$ python3 -q
>>> import numpy as np
>>> np.set_printoptions(precision=2, suppress=True, linewidth=200)
>>> def rnd(a):
...     return np.round(a, 2) + 0
... 
>>> m1 = np.load("data.npy")
>>> m1
array([[ 2,  0,  0,  0,  0],
       [-1,  3,  0,  0,  0],
       [ 1, -3,  1,  0,  0],
       [-2, -2, -2,  3,  0],
       [-2,  0,  1,  1,  2]])
>>> P = np.triu(np.array([[-5, 2, -3, 3, 8],
...     [-8, -9, -8, -4, 0],
...     [1, -6, -8, 0, 6],
...     [-1, 1, 1, 8, 8],
...     [-1, 7, 8, 1, 5]]), 1) + np.eye(5)
>>> Y = P @ m1 @ np.linalg.inv(P)
>>> rnd(np.linalg.det(Y))
np.float64(36.0)
>>> P @ m1 - m1 @ P
array([[-27.,   5.,   5.,  11.,   0.],
       [  0.,  34.,  21.,   3.,   8.],
       [-12.,  -2., -15.,  -9.,  -2.],
       [-16.,   4., -14.,   6.,  20.],
       [  0.,   4.,  -6.,   6.,   2.]])
>>> rnd(np.poly(Y))
array([  1., -11.,  47., -97.,  96., -36.])
>>> np.linalg.matrix_rank(Y)
np.int64(5)
>>> feats = np.maximum(np.array([[2],
...     [-1],
...     [-1],
...     [-1],
...     [-2],
...     [2],
...     [1],
...     [2],
...     [1],
...     [2],
...     [0],
...     [-1],
...     [0],
...     [2],
...     [1],
...     [-1],
...     [0],
...     [0],
...     [2]]) @ np.array([[7, 4, 1, 3, 6, 9, 5]]) + np.array([2, 3, -2, -1, 0, -3, -1]), 0)
>>> feats
array([[16, 11,  0,  5, 12, 15,  9],
       [ 0,  0,  0,  0,  0,  0,  0],
       [ 0,  0,  0,  0,  0,  0,  0],
       [ 0,  0,  0,  0,  0,  0,  0],
       [ 0,  0,  0,  0,  0,  0,  0],
       [16, 11,  0,  5, 12, 15,  9],
       [ 9,  7,  0,  2,  6,  6,  4],
       [16, 11,  0,  5, 12, 15,  9],
       [ 9,  7,  0,  2,  6,  6,  4],
       [16, 11,  0,  5, 12, 15,  9],
       [ 2,  3,  0,  0,  0,  0,  0],
       [ 0,  0,  0,  0,  0,  0,  0],
       [ 2,  3,  0,  0,  0,  0,  0],
       [16, 11,  0,  5, 12, 15,  9],
       [ 9,  7,  0,  2,  6,  6,  4],
       [ 0,  0,  0,  0,  0,  0,  0],
       [ 2,  3,  0,  0,  0,  0,  0],
       [ 2,  3,  0,  0,  0,  0,  0],
       [16, 11,  0,  5, 12, 15,  9]])
>>> f = np.array([1, -1, -2])
>>> np.polyval(f, feats[3])
array([-2, -2, -2, -2, -2, -2, -2])
>>> np.cross(feats[3, :3], feats[10, :3])
array([0, 0, 0])
>>> np.array([np.convolve(row, f, "same") for row in feats])
array([[ -5, -43, -17,   7,  -7, -30, -39],
       [  0,   0,   0,   0,   0,   0,   0],
       [  0,   0,   0,   0,   0,   0,   0],
       [  0,   0,   0,   0,   0,   0,   0],
       [  0,   0,   0,   0,   0,   0,   0],
       [ -5, -43, -17,   7,  -7, -30, -39],
       [ -2, -25, -12,   4,  -4, -14, -16],
       [ -5, -43, -17,   7,  -7, -30, -39],
       [ -2, -25, -12,   4,  -4, -14, -16],
       [ -5, -43, -17,   7,  -7, -30, -39],
       [  1,  -7,  -6,   0,   0,   0,   0],
       [  0,   0,   0,   0,   0,   0,   0],
       [  1,  -7,  -6,   0,   0,   0,   0],
       [ -5, -43, -17,   7,  -7, -30, -39],
       [ -2, -25, -12,   4,  -4, -14, -16],
       [  0,   0,   0,   0,   0,   0,   0],
       [  1,  -7,  -6,   0,   0,   0,   0],
       [  1,  -7,  -6,   0,   0,   0,   0],
       [ -5, -43, -17,   7,  -7, -30, -39]])
>>> np.correlate(feats[3], feats[10], "full")
array([0, 0, 0, 0, 0, 0, 0, 0, 0, 0, 0, 0, 0])
>>> left, sigma, VT = np.linalg.svd(feats)
>>> evecs = VT[:(sigma > 1e-8).sum()]
>>> rng = np.random.default_rng(834)
>>> vec = feats[18] + 2 * feats[4] + rng.integers(2) * np.eye(7)[2]
>>> vec
array([16., 11.,  1.,  5., 12., 15.,  9.])
>>> np.linalg.matrix_rank(np.vstack([feats, vec]))
np.int64(4)
>>> feats[5] @ feats[3]
np.int64(0)
>>> rnd(np.linalg.norm(feats, 1)), rnd(np.linalg.norm(feats, np.inf))
(np.float64(131.0), np.float64(68.0))
>>> rnd(np.linalg.norm(feats, "nuc"))
np.float64(84.2)
>>> rnd(np.linalg.norm(feats[5], 1)), rnd(np.linalg.norm(feats[5], np.inf))
(np.float64(68.0), np.float64(16.0))
>>> rnd(np.linalg.norm(feats, axis=0))
array([42.37, 30.15,  0.  , 12.73, 31.18, 38.18, 23.11])
>>> rk = np.linalg.matrix_rank(feats)
>>> rk
np.int64(3)
>>> null = np.linalg.svd(feats)[2][rk:].T
>>> [int(np.linalg.matrix_rank(feats[:, :j + 1])) for j in range(7)]
[1, 2, 2, 3, 3, 3, 3]
>>> A = np.load("dump.npy")
>>> rnd(A)
array([[-0.02, -0.3 , -0.55, -0.4 ,  0.03, -0.03, -0.2 , -0.21, -0.57,  0.17, -0.09],
       [ 0.2 , -0.19, -0.49,  0.32,  0.47,  0.14,  0.39, -0.08,  0.2 , -0.29, -0.24],
       [ 0.  , -0.03, -0.04,  0.53,  0.35, -0.33, -0.13,  0.43, -0.33,  0.34,  0.25],
       [-0.39, -0.18, -0.43, -0.15, -0.15, -0.3 ,  0.09,  0.11,  0.56,  0.2 ,  0.35],
       [-0.07, -0.62,  0.07,  0.4 , -0.48,  0.06,  0.01, -0.07, -0.17, -0.34,  0.21],
       [ 0.29,  0.11, -0.08, -0.27,  0.2 , -0.21, -0.25,  0.14, -0.02, -0.63,  0.5 ],
       [-0.34, -0.28,  0.26, -0.06,  0.53,  0.46, -0.23, -0.26,  0.1 ,  0.09,  0.32],
       [-0.34,  0.25, -0.02,  0.3 ,  0.08, -0.47, -0.29, -0.59,  0.01, -0.21, -0.17],
       [ 0.56, -0.04,  0.09,  0.04, -0.02, -0.17,  0.24, -0.55,  0.06,  0.36,  0.39],
       [ 0.34,  0.05, -0.29,  0.25, -0.18,  0.3 , -0.69,  0.01,  0.32,  0.15, -0.07],
       [-0.22,  0.55, -0.33,  0.21, -0.19,  0.43,  0.21, -0.1 , -0.25, -0.03,  0.41]])
>>> Y = A + rng.integers(-2, 3, (11, 1)) @ rng.integers(-2, 3, (1, 11))
>>> rnd(Y)
array([[-0.02, -0.3 , -0.55, -0.4 ,  0.03, -0.03, -0.2 , -0.21, -0.57,  0.17, -0.09],
       [ 0.2 , -1.19, -0.49, -0.68, -0.53,  0.14,  1.39,  1.92, -1.8 ,  0.71, -2.24],
       [ 0.  , -2.03, -0.04, -1.47, -1.65, -0.33,  1.87,  4.43, -4.33,  2.34, -3.75],
       [-0.39,  1.82, -0.43,  1.85,  1.85, -0.3 , -1.91, -3.89,  4.56, -1.8 ,  4.35],
       [-0.07,  0.38,  0.07,  1.4 ,  0.52,  0.06, -0.99, -2.07,  1.83, -1.34,  2.21],
       [ 0.29,  2.11, -0.08,  1.73,  2.2 , -0.21, -2.25, -3.86,  3.98, -2.63,  4.5 ],
       [-0.34,  1.72,  0.26,  1.94,  2.53,  0.46, -2.23, -4.26,  4.1 , -1.91,  4.32],
       [-0.34,  0.25, -0.02,  0.3 ,  0.08, -0.47, -0.29, -0.59,  0.01, -0.21, -0.17],
       [ 0.56, -0.04,  0.09,  0.04, -0.02, -0.17,  0.24, -0.55,  0.06,  0.36,  0.39],
       [ 0.34,  0.05, -0.29,  0.25, -0.18,  0.3 , -0.69,  0.01,  0.32,  0.15, -0.07],
       [-0.22,  2.55, -0.33,  2.21,  1.81,  0.43, -1.79, -4.1 ,  3.75, -2.03,  4.41]])
>>> rnd(np.linalg.svd(Y - A, compute_uv=False))
array([19.34,  0.  ,  0.  ,  0.  ,  0.  ,  0.  ,  0.  ,  0.  ,  0.  ,  0.  ,  0.  ])
>>> np.linalg.matrix_rank(Y - A, tol=1e-8)
np.int64(1)
>>> rnd(Y - A)
array([[ 0.,  0.,  0.,  0.,  0.,  0.,  0.,  0.,  0.,  0.,  0.],
       [ 0., -1.,  0., -1., -1.,  0.,  1.,  2., -2.,  1., -2.],
       [ 0., -2.,  0., -2., -2.,  0.,  2.,  4., -4.,  2., -4.],
       [ 0.,  2.,  0.,  2.,  2.,  0., -2., -4.,  4., -2.,  4.],
       [ 0.,  1.,  0.,  1.,  1.,  0., -1., -2.,  2., -1.,  2.],
       [ 0.,  2.,  0.,  2.,  2.,  0., -2., -4.,  4., -2.,  4.],
       [ 0.,  2.,  0.,  2.,  2.,  0., -2., -4.,  4., -2.,  4.],
       [ 0.,  0.,  0.,  0.,  0.,  0.,  0.,  0.,  0.,  0.,  0.],
       [ 0.,  0.,  0.,  0.,  0.,  0.,  0.,  0.,  0.,  0.,  0.],
       [ 0.,  0.,  0.,  0.,  0.,  0.,  0.,  0.,  0.,  0.,  0.],
       [ 0.,  2.,  0.,  2.,  2.,  0., -2., -4.,  4., -2.,  4.]])
